$ python -q
>>> import numpy as np
>>> import numpy.linalg as la
>>> np.set_printoptions(precision=3, suppress=True, linewidth=140)
>>> feats = np.array([[3.0, 1.0, -5.0, -1.0],
...     [0.0, 1.0, 1.0, 3.0],
...     [0.0, 3.0, 3.0, 2.0],
...     [0.0, 1.0, 1.0, 1.0]])
>>> feats
array([[ 3.,  1., -5., -1.],
       [ 0.,  1.,  1.,  3.],
       [ 0.,  3.,  3.,  2.],
       [ 0.,  1.,  1.,  1.]])
>>> Y = np.array([[-2, -1, -3], [0, 0, 3]])
>>> cent = np.kron(Y, feats)
>>> cent
array([[ -6.,  -2.,  10.,   2.,  -3.,  -1.,   5.,   1.,  -9.,  -3.,  15.,   3.],
       [ -0.,  -2.,  -2.,  -6.,  -0.,  -1.,  -1.,  -3.,  -0.,  -3.,  -3.,  -9.],
       [ -0.,  -6.,  -6.,  -4.,  -0.,  -3.,  -3.,  -2.,  -0.,  -9.,  -9.,  -6.],
       [ -0.,  -2.,  -2.,  -2.,  -0.,  -1.,  -1.,  -1.,  -0.,  -3.,  -3.,  -3.],
       [  0.,   0.,  -0.,  -0.,   0.,   0.,  -0.,  -0.,   9.,   3., -15.,  -3.],
       [  0.,   0.,   0.,   0.,   0.,   0.,   0.,   0.,   0.,   3.,   3.,   9.],
       [  0.,   0.,   0.,   0.,   0.,   0.,   0.,   0.,   0.,   9.,   9.,   6.],
       [  0.,   0.,   0.,   0.,   0.,   0.,   0.,   0.,   0.,   3.,   3.,   3.]])
>>> print(cent.shape)
(8, 12)
>>> J = np.loadtxt("case10.csv", delimiter=",")
>>> J
array([[ 0.038,  0.076,  1.   ,  0.   ,  0.924,  2.076, -0.038,  1.076,  1.924,  0.038,  0.076,  0.924],
       [-0.218, -0.436,  1.   ,  0.   ,  1.436,  1.564,  0.218,  0.564,  2.436, -0.218, -0.436,  1.436],
       [ 0.37 ,  0.74 ,  1.   ,  0.   ,  0.26 ,  2.74 , -0.37 ,  1.74 ,  1.26 ,  0.37 ,  0.74 ,  0.26 ],
       [ 0.122,  0.244,  1.   ,  0.   ,  0.756,  2.244, -0.122,  1.244,  1.756,  0.122,  0.244,  0.756],
       [-0.502, -1.004,  1.   ,  0.   ,  2.004,  0.996,  0.502, -0.004,  3.004, -0.502, -1.004,  2.004],
       [ 1.28 ,  2.56 ,  1.   ,  0.   , -1.56 ,  4.56 , -1.28 ,  3.56 , -0.56 ,  1.28 ,  2.56 , -1.56 ],
       [ 0.524,  1.049,  1.   ,  0.   , -0.049,  3.049, -0.524,  2.049,  0.951,  0.524,  1.049, -0.049],
       [ 0.139,  0.279,  1.   ,  0.   ,  0.721,  2.279, -0.139,  1.279,  1.721,  0.139,  0.279,  0.721],
       [-0.068, -0.135,  1.   ,  0.   ,  1.135,  1.865,  0.068,  0.865,  2.135, -0.068, -0.135,  1.135],
       [-1.27 , -2.539,  1.   ,  0.   ,  3.539, -0.539,  1.27 , -1.539,  4.539, -1.27 , -2.539,  3.539],
       [-0.03 , -0.06 ,  1.   ,  0.   ,  1.06 ,  1.94 ,  0.03 ,  0.94 ,  2.06 , -0.03 , -0.06 ,  1.06 ],
       [ 0.963,  1.926,  1.   ,  0.   , -0.926,  3.926, -0.963,  2.926,  0.074,  0.963,  1.926, -0.926],
       [ 1.679,  3.359,  1.   ,  0.   , -2.359,  5.359, -1.679,  4.359, -1.359,  1.679,  3.359, -2.359],
       [ 0.097,  0.194,  1.   ,  0.   ,  0.806,  2.194, -0.097,  1.194,  1.806,  0.097,  0.194,  0.806],
       [-0.144, -0.289,  1.   ,  0.   ,  1.289,  1.711,  0.144,  0.711,  2.289, -0.144, -0.289,  1.289],
       [ 1.86 ,  3.719,  1.   ,  0.   , -2.719,  5.719, -1.86 ,  4.719, -1.719,  1.86 ,  3.719, -2.719],
       [ 1.518,  3.037,  1.   ,  0.   , -2.037,  5.037, -1.518,  4.037, -1.037,  1.518,  3.037, -2.037],
       [-0.473, -0.946,  1.   ,  0.   ,  1.946,  1.054,  0.473,  0.054,  2.946, -0.473, -0.946,  1.946],
       [-0.768, -1.536,  1.   ,  0.   ,  2.536,  0.464,  0.768, -0.536,  3.536, -0.768, -1.536,  2.536],
       [ 1.55 ,  3.099,  1.   ,  0.   , -2.099,  5.099, -1.55 ,  4.099, -1.099,  1.55 ,  3.099, -2.099],
       [-0.35 , -0.7  ,  1.   ,  0.   ,  1.7  ,  1.3  ,  0.35 ,  0.3  ,  2.7  , -0.35 , -0.7  ,  1.7  ],
       [ 1.253,  2.506,  1.   ,  0.   , -1.506,  4.506, -1.253,  3.506, -0.506,  1.253,  2.506, -1.506],
       [ 2.128,  4.256,  1.   ,  0.   , -3.256,  6.256, -2.128,  5.256, -2.256,  2.128,  4.256, -3.256],
       [ 0.972,  1.944,  1.   ,  0.   , -0.944,  3.944, -0.972,  2.944,  0.056,  0.972,  1.944, -0.944],
       [ 0.503,  1.006,  1.   ,  0.   , -0.006,  3.006, -0.503,  2.006,  0.994,  0.503,  1.006, -0.006],
       [ 0.593,  1.185,  1.   ,  0.   , -0.185,  3.185, -0.593,  2.185,  0.815,  0.593,  1.185, -0.185],
       [-1.136, -2.272,  1.   ,  0.   ,  3.272, -0.272,  1.136, -1.272,  4.272, -1.136, -2.272,  3.272],
       [-1.407, -2.815,  1.   ,  0.   ,  3.815, -0.815,  1.407, -1.815,  4.815, -1.407, -2.815,  3.815],
       [ 1.358,  2.716,  1.   ,  0.   , -1.716,  4.716, -1.358,  3.716, -0.716,  1.358,  2.716, -1.716],
       [ 0.032,  0.064,  1.   ,  0.   ,  0.936,  2.064, -0.032,  1.064,  1.936,  0.032,  0.064,  0.936],
       [-1.545, -3.091,  1.   ,  0.   ,  4.091, -1.091,  1.545, -2.091,  5.091, -1.545, -3.091,  4.091],
       [-1.011, -2.022,  1.   ,  0.   ,  3.022, -0.022,  1.011, -1.022,  4.022, -1.011, -2.022,  3.022],
       [-0.018, -0.035,  1.   ,  0.   ,  1.035,  1.965,  0.018,  0.965,  2.035, -0.018, -0.035,  1.035],
       [-0.955, -1.91 ,  1.   ,  0.   ,  2.91 ,  0.09 ,  0.955, -0.91 ,  3.91 , -0.955, -1.91 ,  2.91 ],
       [-1.068, -2.137,  1.   ,  0.   ,  3.137, -0.137,  1.068, -1.137,  4.137, -1.068, -2.137,  3.137],
       [ 0.858,  1.716,  1.   ,  0.   , -0.716,  3.716, -0.858,  2.716,  0.284,  0.858,  1.716, -0.716],
       [-1.437, -2.874,  1.   ,  0.   ,  3.874, -0.874,  1.437, -1.874,  4.874, -1.437, -2.874,  3.874],
       [ 0.818,  1.635,  1.   ,  0.   , -0.635,  3.635, -0.818,  2.635,  0.365,  0.818,  1.635, -0.635],
       [ 1.431,  2.863,  1.   ,  0.   , -1.863,  4.863, -1.431,  3.863, -0.863,  1.431,  2.863, -1.863],
       [-1.245, -2.489,  1.   ,  0.   ,  3.489, -0.489,  1.245, -1.489,  4.489, -1.245, -2.489,  3.489],
       [-1.872, -3.745,  1.   ,  0.   ,  4.745, -1.745,  1.872, -2.745,  5.745, -1.872, -3.745,  4.745],
       [ 0.204,  0.409,  1.   ,  0.   ,  0.591,  2.409, -0.204,  1.409,  1.591,  0.204,  0.409,  0.591],
       [ 0.13 ,  0.259,  1.   ,  0.   ,  0.741,  2.259, -0.13 ,  1.259,  1.741,  0.13 ,  0.259,  0.741],
       [ 0.688,  1.377,  1.   ,  0.   , -0.377,  3.377, -0.688,  2.377,  0.623,  0.688,  1.377, -0.377],
       [ 0.464,  0.928,  1.   ,  0.   ,  0.072,  2.928, -0.464,  1.928,  1.072,  0.464,  0.928,  0.072]])
>>> # columns 0 and 9 are equal
>>> f, g = J[19], J[25]
>>> print(round(float(f @ g), 3))
36.18
>>> pr = (f @ g) / (f @ f) * f
>>> round((g - pr) @ f, 3)
np.float64(0.0)
>>> print(pr)
[ 0.699  1.397  0.451  0.    -0.946  2.299 -0.699  1.848 -0.496  0.699  1.397 -0.946]
>>> round(float(la.norm(f + g) ** 2 + la.norm(f - g) ** 2), 3)
201.501
>>> la.matrix_rank(np.outer(f, g))
np.int64(1)
